$ ipython --no-banner

In [1]: import numpy as np

In [2]: from numpy import linalg as LA

In [3]: np.set_printoptions(precision=2, suppress=True, linewidth=160, legacy="1.25")

In [4]: rd = lambda a: np.round(a, 2) + 0

In [5]: F = np.load("x.npy")

In [6]: print(F)
[[  0.08  -9.02   7.09   4.5  -11.37  -2.28]
 [  0.34  -2.98   1.96   0.79  -3.95  -0.69]
 [  0.02  -1.24   1.18   0.89  -0.78  -0.25]
 [  0.03  -1.01   0.36   1.03  -1.69  -0.07]
 [ -0.35   4.82  -3.8   -2.7    6.03   0.99]
 [  0.18  -1.42   1.12   0.42  -2.24  -0.29]
 [ -0.3    0.15  -0.1   -0.49   0.04  -0.26]
 [  0.25  -2.54   1.02   1.04  -2.35  -0.89]
 [  0.11  -6.88   4.57   2.9   -8.02  -1.66]
 [  0.06   1.75  -1.17  -1.15   1.32   0.45]
 [ -0.22   1.17  -0.45  -0.83   1.48   0.36]
 [  0.1   -4.1    2.62   2.02  -4.16  -0.58]
 [  0.45   6.63  -4.    -3.1    7.35   0.69]
 [ -0.05  -3.08   2.26   0.98  -4.03  -0.9 ]
 [ -0.12   0.26   0.42  -0.44   0.65  -0.21]
 [ -0.77  -3.17   2.75   1.82  -4.92  -0.97]
 [  0.19  -3.27   2.56   2.26  -4.15  -0.75]
 [  0.09   2.59  -1.9   -1.41   3.67   0.4 ]
 [  0.14  -1.22   0.32   0.84  -2.32  -0.65]
 [ -0.23   0.72  -0.55  -0.58   1.3    0.59]
 [  0.12  -9.2    6.85   4.63 -10.96  -2.66]
 [ -0.16   4.46  -3.79  -2.54   5.22   0.99]
 [  0.3    2.5   -2.21  -0.93   3.16   0.71]
 [  0.     4.81  -3.21  -2.07   6.51   1.47]
 [  0.3    2.08  -2.05  -1.69   2.48   0.36]
 [ -0.23  -1.38   0.96   0.81  -1.36  -0.74]
 [  0.31  -3.72   2.9    2.08  -4.89  -1.05]
 [ -0.05  -3.79   2.35   1.83  -4.13  -1.16]
 [ -0.18   3.55  -3.3   -2.2    3.94   0.62]
 [  0.54  -8.64   6.22   4.46  -9.81  -1.86]
 [  0.22  -2.83   1.78   1.05  -3.68  -1.07]
 [  0.37  12.96  -9.54  -6.36  15.67   3.12]
 [  0.22  -4.96   3.49   2.32  -5.54  -0.78]
 [ -0.01   1.49  -0.48  -0.46   1.5    0.07]
 [ -0.01   5.02  -3.19  -2.01   5.74   0.83]]

In [7]: cent = F[[8, 21]].astype(float)

In [8]: for _ in range(7):
   ...:     labels = LA.norm(F[:, None] - cent, axis=-1).argmin(axis=1)
   ...:     cent = np.array([F[labels == j].mean(axis=0) for j in range(2)])
   ...: 

In [9]: print(labels)
[0 0 0 0 1 0 1 0 0 1 1 0 1 0 1 0 0 1 0 1 0 1 1 1 1 0 0 0 1 0 0 1 0 1 1]

In [10]: print(rd(cent))
[[ 0.09 -3.92  2.76  1.93 -4.76 -1.02]
 [ 0.    3.43 -2.46 -1.81  4.13  0.7 ]]

In [11]: print(np.abs(cent[1] - cent[0]).argmax())
4

In [12]: print(rd(cent[1] - cent[0]))
[-0.09  7.35 -5.21 -3.74  8.88  1.71]

In [13]: cen = (F - F.mean(axis=0)) / F.std(axis=0)

In [14]: print(rd(cen.std(axis=0)))
[1. 1. 1. 1. 1. 1.]

In [15]: print(np.argwhere(np.abs(cen) > 2))
[[15  0]
 [20  5]
 [31  1]
 [31  2]
 [31  3]
 [31  4]
 [31  5]]

In [16]: c = LA.lstsq(np.delete(cen, 3, axis=1), cen[:, 3])[0]

In [17]: print(rd(1 - np.var(cen[:, 3] - np.delete(cen, 3, axis=1) @ c)))
0.98

In [18]: print(rd(c))
[ 0.02 -0.52  0.49 -0.04  0.06]

In [19]: W1 = np.array([[3, -3, 3, -3, 0],
    ...:     [1, -3, 0, -3, -3],
    ...:     [-2, 3, -1, 1, -1],
    ...:     [2, 1, -2, 1, 0],
    ...:     [-3, 3, 0, -3, 0],
    ...:     [-3, -2, 0, 1, -3]])

In [20]: c = np.array([-1, -3, -1, 3, -1])

In [21]: act = np.maximum(F @ W1 + c, 0)

In [22]: print(rd((act > 0).mean(axis=0)))
[0.54 0.46 0.4  0.6  0.54]

In [23]: print(LA.matrix_rank(act))
5

In [24]: cent = np.array([[-2, 1, 1], [-1, 2, 0], [2, 2, -2], [1, -1, -1], [-1, 2, -1]])

In [25]: print((act @ cent).round(6).argmax(axis=1))
[1 1 0 0 0 0 0 1 1 0 0 1 0 1 0 1 1 0 1 0 1 0 0 0 0 1 1 1 0 1 1 0 1 0 0]

In [26]: print(W1 @ cent)
[[  0   6   0]
 [  1  -8   7]
 [  1  -1   0]
 [ -8  -1   5]
 [  0   6   0]
 [ 12 -14  -1]]

In [27]: print(rd(LA.norm(F, 2) / LA.norm(F)))
1.0

In [28]: print([round(float(x), 2) for x in LA.svd(F, compute_uv=False)[:3]])
[49.8, 2.51, 1.89]

In [29]: print(rd(np.abs(LA.svd(F)[2][-1])))
[0.64 0.25 0.28 0.24 0.25 0.57]

In [30]: left, sigma, vt = LA.svd(F)

In [31]: print(np.argmax(sigma[:-1] / (sigma[1:] + 1e-6)) + 1)
1

In [32]: print(rd(sigma))
[49.8   2.51  1.89  1.61  1.6   1.33]

In [33]: other = left[:, :1] @ np.diag(sigma[:1]) @ vt[:1]

In [34]: print(rd(LA.norm(F - other) / LA.norm(F)))
0.08

In [35]: print(rd(LA.norm(F - other, 2)), rd(sigma[1]))
2.51 2.51

In [36]: print(LA.matrix_rank(F, rtol=0.05))
2

In [37]: data = np.load("layer10.npy")

In [38]: print(data)
[[ 0  0  5  0]
 [ 0  1  5  7]
 [ 4  3  5 15]
 [ 0  0  5  3]
 [ 6 10  3 13]
 [ 4  9  3  9]
 [ 0  0  5  0]
 [ 0  5  1  0]
 [ 4  5  5 11]
 [ 0 11  2  0]]

In [39]: vec = np.array([3, 2, 0, 2])

In [40]: rhs = data @ vec

In [41]: print(rd(LA.lstsq(data, rhs)[0]))
[3. 2. 0. 2.]

In [42]: rng = np.random.default_rng(834)

In [43]: rhs = rhs + 0.02 * rng.normal(size=10)

In [44]: print(rd(rhs))
[ 0.   16.03 48.05  6.   64.01 48.03  0.   10.02 44.01 21.98]

In [45]: c, *_ = LA.lstsq(data, rhs)

In [46]: print(rd(c))
[2.99 2.   0.   2.  ]

In [47]: other = np.c_[data[:, :3] @ np.array([[-4, 0, 5], [4, -1, -2], [-4, 5, -3]]), np.array([-5, 0, -5, -5, 2, 1, -1, 1, 1, 4])]

In [48]: print(other)
[[-20  25 -15  -5]
 [-16  24 -17   0]
 [-24  22  -1  -5]
 [-20  25 -15  -5]
 [  4   5   1   2]
 [  8   6  -7   1]
 [-20  25 -15  -1]
 [ 16   0 -13   1]
 [-16  20  -5   1]
 [ 36  -1 -28   4]]

In [49]: print(LA.matrix_rank(other))
4

In [50]: C2 = np.cov(F, rowvar=False)

In [51]: print(C2.shape)
(6, 6)

In [52]: print(np.argwhere(np.triu(np.abs(np.corrcoef(F.T)) > 0.8, 1)))
[[1 2]
 [1 3]
 [1 4]
 [1 5]
 [2 3]
 [2 4]
 [2 5]
 [3 4]
 [3 5]
 [4 5]]

In [53]: print(rd(F.std(axis=0)))
[0.26 4.63 3.37 2.31 5.56 1.11]

In [54]: print(np.argsort(-F.std(axis=0).round(6), kind="stable"))
[4 1 2 3 5 0]

In [55]: arr = np.load("out8.npy")

In [56]: print(arr)
[[ 0.12  0.02 -0.24  0.29 -0.16 -0.34  0.02]
 [-0.23 -0.12 -0.25  0.36  0.02 -0.34 -0.14]
 [ 4.19  2.06  5.83  3.87  3.69  4.17  2.38]
 [ 0.13 -0.17 -0.29  0.1   0.35  0.41  0.39]
 [ 4.07  1.91  6.18  4.32  3.58  4.54  1.63]
 [ 4.2   1.08  5.53  4.38  3.95  3.78  1.33]
 [ 3.77  2.31  6.49  3.91  4.59  3.49  2.48]
 [-0.13 -0.1  -0.36  0.    0.37  0.01  0.19]
 [ 2.94  3.25  6.11  3.13  1.81  2.62  1.99]
 [ 1.16  1.47  2.92  1.24 -0.2   0.22  0.69]
 [ 2.24  3.97  5.94  1.63  0.3   0.12  1.74]
 [-0.31 -0.04  0.53 -0.22  0.18 -0.4  -0.15]
 [ 4.72  3.75  8.96  4.73  4.46  4.22  3.03]
 [ 6.36  6.59 12.26  6.04  4.21  3.78  4.06]]

In [57]: hat = arr @ LA.solve(arr.T @ arr, arr.T)

In [58]: print(rd(np.diag(hat)))
[0.27 0.49 0.61 0.25 0.6  0.73 0.55 0.13 0.53 0.81 0.52 0.42 0.4  0.67]

In [59]: print(np.allclose(hat @ hat, hat))
True

In [60]: print(rd(LA.eigvalsh(hat)))
[0. 0. 0. 0. 0. 0. 0. 1. 1. 1. 1. 1. 1. 1.]

In [61]: print(rd(hat @ arr[:, 4]))
[-0.16  0.02  3.69  0.35  3.58  3.95  4.59  0.37  1.81 -0.2   0.3   0.18  4.46  4.21]

In [62]: O, R = LA.qr(data)

In [63]: print(rd(R))
[[ -9.17 -13.97  -7.64 -23.79]
 [  0.   -12.92  -1.73   1.1 ]
 [  0.     0.   -10.57  -6.27]
 [  0.     0.     0.     6.91]]

In [64]: print(np.allclose(R.T @ R, data.T @ data))
True

In [65]: C2 = np.cov(arr, rowvar=False)

In [66]: print(rd(np.corrcoef(arr[:, 1], arr[:, 2])[0, 1]))
0.94

In [67]: print(np.argwhere(np.triu(np.abs(np.corrcoef(arr.T)) > 0.8, 1)))
[[0 1]
 [0 2]
 [0 3]
 [0 4]
 [0 5]
 [0 6]
 [1 2]
 [1 6]
 [2 3]
 [2 4]
 [2 5]
 [2 6]
 [3 4]
 [3 5]
 [3 6]
 [4 5]
 [4 6]
 [5 6]]

In [68]: print(C2.shape)
(7, 7)

In [69]: print(rd(np.polyfit(arr[:, 1], arr[:, 2], 1)))
[1.85 0.83]

In [70]: E = np.loadtxt("run12.csv", delimiter=",")

In [71]: print(rd(E))
[[ -6.79  -8.2   -5.61]
 [ -9.37  -9.92  -2.17]
 [ -6.27  -7.85  -6.31]
 [ -8.08  -9.05  -3.89]
 [ -2.72  -5.48 -11.04]
 [ -7.72  -8.81  -4.37]
 [ -6.36  -7.91  -6.18]
 [ -7.31  -8.54  -4.92]
 [-10.18 -10.45  -1.09]
 [ -3.73  -6.15  -9.7 ]
 [ -9.14  -9.76  -2.48]
 [ -3.44  -5.96 -10.09]
 [ -7.18  -8.45  -5.1 ]
 [ -7.84  -8.89  -4.21]
 [ -6.52  -8.02  -5.97]
 [ -7.42  -8.61  -4.77]
 [ -4.82  -6.88  -8.24]
 [ -5.97  -7.65  -6.71]
 [ -9.56 -10.04  -1.92]
 [ -4.97  -6.98  -8.03]
 [ -5.24  -7.16  -7.67]
 [-10.69 -10.79  -0.42]
 [ -6.25  -7.83  -6.33]
 [ -6.16  -7.78  -6.45]
 [ -6.09  -7.73  -6.54]
 [ -7.37  -8.58  -4.84]
 [ -2.06  -5.04 -11.93]
 [ -5.3   -7.2   -7.6 ]
 [ -5.02  -7.01  -7.98]
 [ -3.14  -5.76 -10.48]
 [ -8.1   -9.07  -3.86]
 [ -5.47  -7.31  -7.38]
 [ -4.25  -6.5   -9.01]]

In [72]: # rows and columns are dependent

In [73]: cen = E - E.mean(axis=0)

In [74]: left, sigma, vt = LA.svd(cen, full_matrices=False)

In [75]: print(rd(vt[0] * np.sign(vt[0, np.abs(vt[0]).argmax()])))
[-0.56 -0.37  0.74]

In [76]: print(np.abs(vt[0]).argmax())
2

In [77]: print(np.abs(left[:, 0]).argmax())
26

In [78]: print(rd(sigma ** 2 / (sigma ** 2).sum()))
[1. 0. 0.]

In [79]: print(LA.matrix_rank(cen))
1

In [80]: print(rd((sigma ** 2).sum() ** 2 / (sigma ** 4).sum()))
1.0

In [81]: dist = LA.norm(E[:, None] - E[None], axis=-1)

In [82]: print(LA.matrix_rank(dist ** 2))
3

In [83]: print(dist.mean(axis=1).argmax())
26

In [84]: print((dist + 1e9 * np.eye(33)).round(6).argmin(axis=1))
[14 18 22 30 29 13  2 25 21 11  1 29  7  5  6 25 19 24  1 28 27  8  2 24 23 15  4 20 19 11  3 27  9]

In [85]: W0 = np.load("m.npy")

In [86]: print(W0)
[[ 1  1 -1  0 -1  2 -2  0 -2 -1 -1  1]
 [ 1  1 -1  0 -1  2 -2  0 -2 -1 -1  1]
 [-1 -1  1  0  1 -2  2  0  2  1  1 -1]
 [ 0  0  0  0  0  0  0  0  0  0  0  0]
 [-1 -1  1  0  1 -2  2  0  2  1  1 -1]
 [ 2  2 -2  0 -2  4 -4  0 -4 -2 -2  2]
 [-2 -2  2  0  2 -4  4  0  4  2  2 -2]
 [ 0  0  0  0  0  0  0  0  0  0  0  0]
 [-2 -2  2  0  2 -4  4  0  4  2  2 -2]
 [-1 -1  1  0  1 -2  2  0  2  1  1 -1]
 [-1 -1  1  0  1 -2  2  0  2  1  1 -1]
 [ 1  1 -1  0 -1  2 -2  0 -2 -1 -1  1]]

In [87]: print(LA.lstsq(W0[:-1].T, W0[-1])[2])
1

In [88]: print(rd(np.trace(LA.pinv(W0) @ W0)))
1.0

In [89]: print(np.unique(W0.round(6), axis=0).shape)
(5, 12)

In [90]: vals, V = LA.eigh(W0)

In [91]: vec = np.array([1, -2, 6, -5, 5, -6, 2, -1, 6, 2, 3, 3])

In [92]: print(rd(LA.eigvalsh(W0[1:, 1:])))
[ 0.  0.  0.  0.  0.  0.  0.  0.  0.  0. 18.]

In [93]: print(vec @ W0 @ vec)
1764

In [94]: left, sigma, vt = LA.svd(W0)

In [95]: print(np.argmax(sigma[:-1] / (sigma[1:] + 1e-6)) + 1)
1

In [96]: other = left[:, :1] @ np.diag(sigma[:1]) @ vt[:1]

In [97]: print(rd(LA.norm(W0 - other) / LA.norm(W0)))
0.0

In [98]: print(rd(other))
[[ 1.  1. -1.  0. -1.  2. -2.  0. -2. -1. -1.  1.]
 [ 1.  1. -1.  0. -1.  2. -2.  0. -2. -1. -1.  1.]
 [-1. -1.  1.  0.  1. -2.  2.  0.  2.  1.  1. -1.]
 [ 0.  0.  0.  0.  0.  0.  0.  0.  0.  0.  0.  0.]
 [-1. -1.  1.  0.  1. -2.  2.  0.  2.  1.  1. -1.]
 [ 2.  2. -2.  0. -2.  4. -4.  0. -4. -2. -2.  2.]
 [-2. -2.  2.  0.  2. -4.  4.  0.  4.  2.  2. -2.]
 [ 0.  0.  0.  0.  0.  0.  0.  0.  0.  0.  0.  0.]
 [-2. -2.  2.  0.  2. -4.  4.  0.  4.  2.  2. -2.]
 [-1. -1.  1.  0.  1. -2.  2.  0.  2.  1.  1. -1.]
 [-1. -1.  1.  0.  1. -2.  2.  0.  2.  1.  1. -1.]
 [ 1.  1. -1.  0. -1.  2. -2.  0. -2. -1. -1.  1.]]
